% python3 -q
>>> import numpy as np
>>> from numpy import linalg as LA
>>> np.set_printoptions(precision=2, suppress=True, linewidth=120, sign=" ")
>>> W0 = np.array([[1.51, -0.48, 0.63],
...     [-0.41, 0.58, -0.62],
...     [-4.35, 2.53, 12.68],
...     [0.25, -0.59, -6.27],
...     [2.99, -1.34, -1.09],
...     [4.15, -0.92, 7.15],
...     [-0.82, 3.47, -4.66],
...     [-1.33, 0.83, -6.14],
...     [-2.27, -4.33, -6.32],
...     [-10.24, 1.98, 1.36],
...     [-6.1, 1.12, -5.41],
...     [-3.19, 2.5, -2.08],
...     [4.07, -0.15, 3.84],
...     [-2.88, 1.7, 1.44],
...     [-0.22, -4.63, 6.77],
...     [-2.89, -2.26, 6.77],
...     [-3.76, 1.16, -1.7],
...     [4.15, 3.19, 5.41],
...     [-5.22, 1.1, -3.0]])
>>> r0 = np.array([5, 7, 1])
>>> np.polyval(r0, W0[10])
array([ 144.35,   15.11,  109.47])
>>> np.convolve(W0[10], r0)
array([-30.5 , -37.1 , -25.31, -36.75,  -5.41])
>>> np.cross(W0[10, :3], W0[16, :3])
array([ 4.37,  9.97, -2.86])
>>> other = W0 / np.sqrt((W0 ** 2).mean(axis=1, keepdims=True))
>>> LA.norm(other, axis=1)
array([ 1.73,  1.73,  1.73,  1.73,  1.73,  1.73,  1.73,  1.73,  1.73,  1.73,  1.73,  1.73,  1.73,  1.73,  1.73,  1.73,
        1.73,  1.73,  1.73])
>>> LA.matrix_rank(W0 - W0.mean(axis=1, keepdims=True))
np.int64(2)
>>> print(LA.matrix_rank(other) == LA.matrix_rank(W0))
True
>>> K = np.load("run8.npy")
>>> K
array([[ 3,  0,  0],
       [ 0,  2,  0],
       [-1,  1,  2]])
>>> # triangular
>>> def softmax(z):
...     e = np.exp(z - z.max(axis=-1, keepdims=True))
...     return e / e.sum(axis=-1, keepdims=True)
... 
>>> softmax(K).sum(axis=1)
array([ 1.,  1.,  1.])
>>> softmax(K[2])
array([ 0.04,  0.26,  0.71])
>>> softmax(K[2] + -3)
array([ 0.04,  0.26,  0.71])
>>> scores = K @ K.T / np.sqrt(3)
>>> softmax(scores).round(6).argmax(axis=1)
array([ 0,  1,  2])
>>> np.round(softmax(scores), 2) + 0
array([[ 0.99,  0.01,  0.  ],
       [ 0.07,  0.71,  0.22],
       [ 0.01,  0.09,  0.91]])
>>> E = np.load("layer10.npy")
>>> E
array([[ 0.2, -1.3, -2.4, -1.3],
       [-0.3, -0.5, -0.8, -0.7],
       [-3. , -3. , -6. , -0.5],
       [-0.8, -0.2, -1.2,  0.9],
       [ 0.4,  0.4,  1.5,  0. ],
       [ 1. ,  0.3, -0.7,  1.4],
       [-1.1,  0.1, -0.7, -0.2],
       [ 0.9, -1.9,  1. , -0.4],
       [ 0.6,  0.3,  1. , -0.2],
       [ 1.1,  0.2, -1.4, -0.3],
       [-0.3,  0.2, -0.1, -1.2],
       [-0.1,  1.1, -1.2,  0.5],
       [ 1. ,  0.4,  1.5,  0.7],
       [-0.8, -1.2,  0.3, -0.6],
       [-1.4,  0. , -0.9,  1.5],
       [-0.3, -0.8, -1.1,  1.7],
       [-0.3, -0.2, -0.2,  1.2],
       [-0.8,  0.6, -0.4,  1.9],
       [-0.5,  0.5,  1.1, -0.1],
       [-0.4,  1. , -0.7, -0.9],
       [ 1.6, -0.9, -1. ,  0.6],
       [-0.1, -1.2, -0.2, -0.2],
       [ 0. , -1.1,  0. , -0.8],
       [ 1.8, -1.4,  0.4,  0.4],
       [ 1. ,  2.6, -0.7, -0.1],
       [-1.7,  0.9, -0.2,  0.2],
       [ 1.3,  1. ,  1.4,  1.2]])
>>> Xs = (E - E.mean(axis=0)) / E.std(axis=0)
>>> Xs.std(axis=0)
array([ 1.,  1.,  1.,  1.])
>>> coef = LA.lstsq(np.delete(Xs, 2, axis=1), Xs[:, 2])[0]
>>> coef
array([ 0.47,  0.3 ,  0.03])
>>> np.abs(coef).argmax()
np.int64(0)
>>> z = E[:, 0] > np.median(E[:, 0])
>>> r0 = E[z].mean(axis=0) - E[~z].mean(axis=0)
>>> np.round((((E - E.mean(axis=0)) @ r0 > 0) == z).mean(), 2)
np.float64(0.85)
>>> Xs = E - E.mean(axis=0)
>>> vecs = LA.svd(Xs)[2][:1]
>>> other = Xs - Xs @ vecs.T @ vecs
>>> print(LA.norm(other, axis=1).round(6).argmax())
24
>>> np.cov(Xs @ vecs.T, rowvar=False)
array( 3.04)
>>> print(np.diag(vecs.T @ vecs))
[ 0.19  0.16  0.64  0.01]
>>> round(float(LA.norm(other) / LA.norm(Xs)), 2)
0.67
>>> other = np.array([[2, 0], [0, 2]])
>>> M = np.kron(np.eye(2, dtype=int), other)
>>> M
array([[ 2,  0,  0,  0],
       [ 0,  2,  0,  0],
       [ 0,  0,  2,  0],
       [ 0,  0,  0,  2]])
>>> # equal to its transpose
>>> gram = M.T @ M
>>> (M @ M.T).shape
(4, 4)
>>> LA.eigvalsh(gram)[::-1]
array([ 4.,  4.,  4.,  4.])
>>> np.diag(gram)
array([ 4,  4,  4,  4])
>>> LA.matrix_rank(gram)
np.int64(4)
>>> np.trace(gram), (M ** 2).sum()
(np.int64(16), np.int64(16))
>>> gram
array([[ 4,  0,  0,  0],
       [ 0,  4,  0,  0],
       [ 0,  0,  4,  0],
       [ 0,  0,  0,  4]])
>>> (M @ M)[0]
array([ 4,  0,  0,  0])
>>> np.sort(np.abs(np.fft.fft(M[0]))), np.sort(LA.svd(M, compute_uv=False))
(array([ 2.,  2.,  2.,  2.]), array([ 2.,  2.,  2.,  2.]))
>>> M @ M.T
array([[ 4,  0,  0,  0],
       [ 0,  4,  0,  0],
       [ 0,  0,  4,  0],
       [ 0,  0,  0,  4]])
>>> LA.norm(M, axis=0)
array([ 2.,  2.,  2.,  2.])
>>> print(LA.pinv(M))
[[ 0.5  0.   0.   0. ]
 [ 0.   0.5  0.   0. ]
 [ 0.   0.   0.5  0. ]
 [ 0.   0.   0.   0.5]]
>>> r0 = np.array([0, 3])
>>> np.array([np.convolve(row, r0, "same") for row in M])
array([[ 0,  6,  0,  0],
       [ 0,  0,  6,  0],
       [ 0,  0,  0,  6],
       [ 0,  0,  0,  0]])
>>> print(np.convolve(M[2], r0))
[ 0  0  0  6  0]
>>> np.correlate(M[2], M[3], "full")
array([ 0,  0,  4,  0,  0,  0,  0])
>>> other = M[0, 0] * M[1:] - np.outer(M[1:, 0], M[0])
>>> print(other)
[[ 0  4  0  0]
 [ 0  0  4  0]
 [ 0  0  0  4]]
>>> print(np.flatnonzero(~other.round(6).any(axis=1)))
[]
>>> M[:, 0] / M[0, 0]
array([ 1.,  0.,  0.,  0.])
>>> J = np.loadtxt("m.csv", delimiter=",")
>>> J
array([[ 5.,  4.,  2.],
       [ 5.,  4.,  2.],
       [ 2.,  4.,  2.],
       [ 2.,  4.,  2.],
       [ 0.,  0.,  0.],
       [ 0.,  0.,  0.],
       [ 7.,  7.,  4.],
       [ 0.,  1.,  0.],
       [ 0.,  0.,  0.],
       [ 0.,  0.,  0.],
       [ 0.,  1.,  0.],
       [ 0.,  1.,  0.],
       [ 0.,  0.,  0.],
       [ 0.,  0.,  0.],
       [ 5.,  4.,  2.],
       [ 0.,  0.,  0.],
       [ 0.,  1.,  0.],
       [ 0.,  0.,  0.]])
>>> # row 1 repeats row 0
>>> gram = np.cov(J, rowvar=False)
>>> np.argwhere(np.triu(np.abs(np.corrcoef(J.T)) > 0.8, 1))
array([[ 0,  1],
       [ 0,  2],
       [ 1,  2]])
>>> print(gram)
[[ 5.56  4.72  2.69]
 [ 4.72  4.68  2.58]
 [ 2.69  2.58  1.48]]
>>> print(np.median(J, axis=0))
[ 0.  1.  0.]
>>> rng = np.random.default_rng(7906)
>>> z = rng.permutation(3)
>>> other = gram[:, z] * rng.choice([-1, 1], 3)
>>> other
array([[-5.56,  4.72, -2.69],
       [-4.72,  4.68, -2.58],
       [-2.69,  2.58, -1.48]])
>>> left, _, vt = LA.svd(gram.T @ other)
>>> np.round(LA.lstsq(gram, other)[0], 2) + 0
array([[-1.,  0.,  0.],
       [ 0.,  1.,  0.],
       [ 0.,  0., -1.]])
>>> np.round(left @ vt, 2) + 0
array([[-1.,  0.,  0.],
       [ 0.,  1.,  0.],
       [ 0.,  0., -1.]])
>>> m1 = np.load("test8.npy")
>>> m1
array([[ 1,  0,  3],
       [ 2,  2,  2],
       [ 0,  2,  1],
       [ 7,  6,  9]])
>>> q, Rm = LA.qr(m1)
>>> print(q.shape, Rm.shape)
(4, 3) (3, 3)
>>> round(abs(Rm[0, 0]), 2), round(float(LA.norm(m1[:, 0])), 2)
(np.float64(7.35), 7.35)
>>> np.round(q.T @ q, 2) + 0
array([[ 1.,  0.,  0.],
       [ 0.,  1.,  0.],
       [ 0.,  0.,  1.]])
>>> Rm
array([[-7.35, -6.26, -9.53],
       [ 0.  , -2.19, -0.17],
       [ 0.  ,  0.  , -2.06]])
>>> print(np.abs(np.diag(Rm)))
[ 7.35  2.19  2.06]
>>> print(np.round(q @ Rm, 2) + 0)
[[ 1.  0.  3.]
 [ 2.  2.  2.]
 [ 0.  2.  1.]
 [ 7.  6.  9.]]
>>> arr = np.load("block18.npy")
>>> print(arr)
[[ 1.    0.2   0.04  0.01]
 [ 0.2   1.    0.2   0.04]
 [ 0.04  0.2   1.    0.2 ]
 [ 0.01  0.04  0.2   1.  ]]
>>> # equal to its transpose
>>> x = np.ones(4)
>>> for _ in range(5):
...     x = arr @ x
...     x /= LA.norm(x)
...     print(round(x @ arr @ x, 2))
... 
1.36
1.36
1.36
1.36
1.36
>>> x
array([ 0.41,  0.58,  0.58,  0.41])
>>> x = np.array([1, 9, 9, 2])
>>> (arr @ x).argmax()
np.int64(2)
>>> arr @ np.eye(4)[3]
array([ 0.01,  0.04,  0.2 ,  1.  ])
>>> (arr * x).sum(axis=1)
array([  3.18,  11.08,  11.24,   4.17])
>>> print(arr @ np.ones(4))
[ 1.25  1.44  1.44  1.25]
>>> np.einsum("ij,j->i", arr, x)
array([  3.18,  11.08,  11.24,   4.17])
>>> np.sign((arr @ x).round(6))
array([ 1.,  1.,  1.,  1.])
>>> arr * x
array([[ 1.  ,  1.8 ,  0.36,  0.02],
       [ 0.2 ,  9.  ,  1.8 ,  0.08],
       [ 0.04,  1.8 ,  9.  ,  0.4 ],
       [ 0.01,  0.36,  1.8 ,  2.  ]])
>>> r0, v = arr[1], arr[2]
>>> np.round(r0 @ r0, 2)
np.float64(1.08)
>>> p = (r0 @ v) / (r0 @ r0) * r0
>>> p
array([ 0.08,  0.38,  0.08,  0.02])
>>> LA.matrix_rank(np.outer(r0, v))
np.int64(1)
>>> print(round(LA.norm(r0 + v) ** 2 + LA.norm(r0 - v) ** 2, 2))
4.33
>>> ev, vecs = LA.eig(arr)
>>> print(ev)
[ 1.36  1.08  0.71  0.85]
>>> np.sort(LA.eigvals(arr.T))
array([ 0.71,  0.85,  1.08,  1.36])
>>> np.sort(LA.eigvals(LA.inv(arr)))
array([ 0.73,  0.93,  1.18,  1.41])
>>> np.round(arr @ vecs[:, 0] - ev[0] * vecs[:, 0], 2) + 0
array([ 0.,  0.,  0.,  0.])
>>> z = rng.permutation(4)
>>> z
array([ 2,  0,  1,  3])
>>> other = arr[z][:, z]
>>> np.allclose(other, arr)
False
>>> print(round(LA.det(other), 2), round(LA.det(arr[z]), 2))
0.88 0.88
>>> np.sort(np.abs(LA.eigvals(other)))
array([ 0.71,  0.85,  1.08,  1.36])
>>> q, _ = LA.qr(np.array([[-1.0, -1.4, -0.5, -0.8, 0.2],
...     [-1.0, -2.1, 0.1, -1.5, -0.4],
...     [0.3, -1.2, 1.2, -0.8, -1.1],
...     [1.1, 0.0, 0.9, 1.4, 0.4],
...     [0.4, 1.6, 0.8, 0.8, -0.1]]))
>>> vecs, _ = LA.qr(np.array([[-0.8, 0.9, 0.7, 0.1, 1.8],
...     [1.8, -0.5, -0.5, -0.4, 0.0],
...     [-1.6, -0.2, -0.2, -0.5, -0.3],
...     [1.7, -0.8, -0.6, 0.2, 0.9],
...     [-0.8, 0.2, 1.7, 1.0, 1.1]]))
>>> sv = 10 * 0.5 ** np.arange(5)
>>> data = q[:, :5] * sv @ vecs[:5]
>>> data
array([[ 0.77,  3.44, -0.22, -1.1 , -4.03],
       [ 0.44,  3.07,  0.67, -2.68, -4.08],
       [-1.17, -1.67, -0.29, -2.95,  0.92],
       [-3.45, -4.06, -0.69, -0.62,  3.49],
       [ 1.6 , -2.93,  0.36,  1.65,  0.5 ]])
>>> round(np.trace(data), 2)
np.float64(3.43)
>>> np.allclose(data, data.T)
False
>>> (data - data.T) / 2
array([[ 0.  ,  1.5 ,  0.48,  1.18, -2.81],
       [-1.5 ,  0.  ,  1.17,  0.69, -0.58],
       [-0.48, -1.17,  0.  , -1.13,  0.28],
       [-1.18, -0.69,  1.13,  0.  ,  0.92],
       [ 2.81,  0.58, -0.28, -0.92,  0.  ]])
>>> t = np.radians(60)
>>> Rm = np.eye(5)
>>> Rm[2, 2] = Rm[3, 3] = np.cos(t)
>>> Rm[2, 3], Rm[3, 2] = -np.sin(t), np.sin(t)
>>> Rm
array([[ 1.  ,  0.  ,  0.  ,  0.  ,  0.  ],
       [ 0.  ,  1.  ,  0.  ,  0.  ,  0.  ],
       [ 0.  ,  0.  ,  0.5 , -0.87,  0.  ],
       [ 0.  ,  0.  ,  0.87,  0.5 ,  0.  ],
       [ 0.  ,  0.  ,  0.  ,  0.  ,  1.  ]])
>>> other = data @ Rm.T
>>> print(round(float(LA.det(Rm)), 2), np.trace(Rm))
1.0 4.0
>>> print(LA.svd(data, compute_uv=False), LA.svd(other, compute_uv=False))
[ 10.     5.     2.5    1.25   0.63] [ 10.     5.     2.5    1.25   0.63]
>>> np.allclose(data @ data.T, other @ other.T)
True
>>> other
array([[ 0.77,  3.44,  0.84, -0.74, -4.03],
       [ 0.44,  3.07,  2.65, -0.76, -4.08],
       [-1.17, -1.67,  2.41, -1.72,  0.92],
       [-3.45, -4.06,  0.19, -0.91,  3.49],
       [ 1.6 , -2.93, -1.25,  1.13,  0.5 ]])
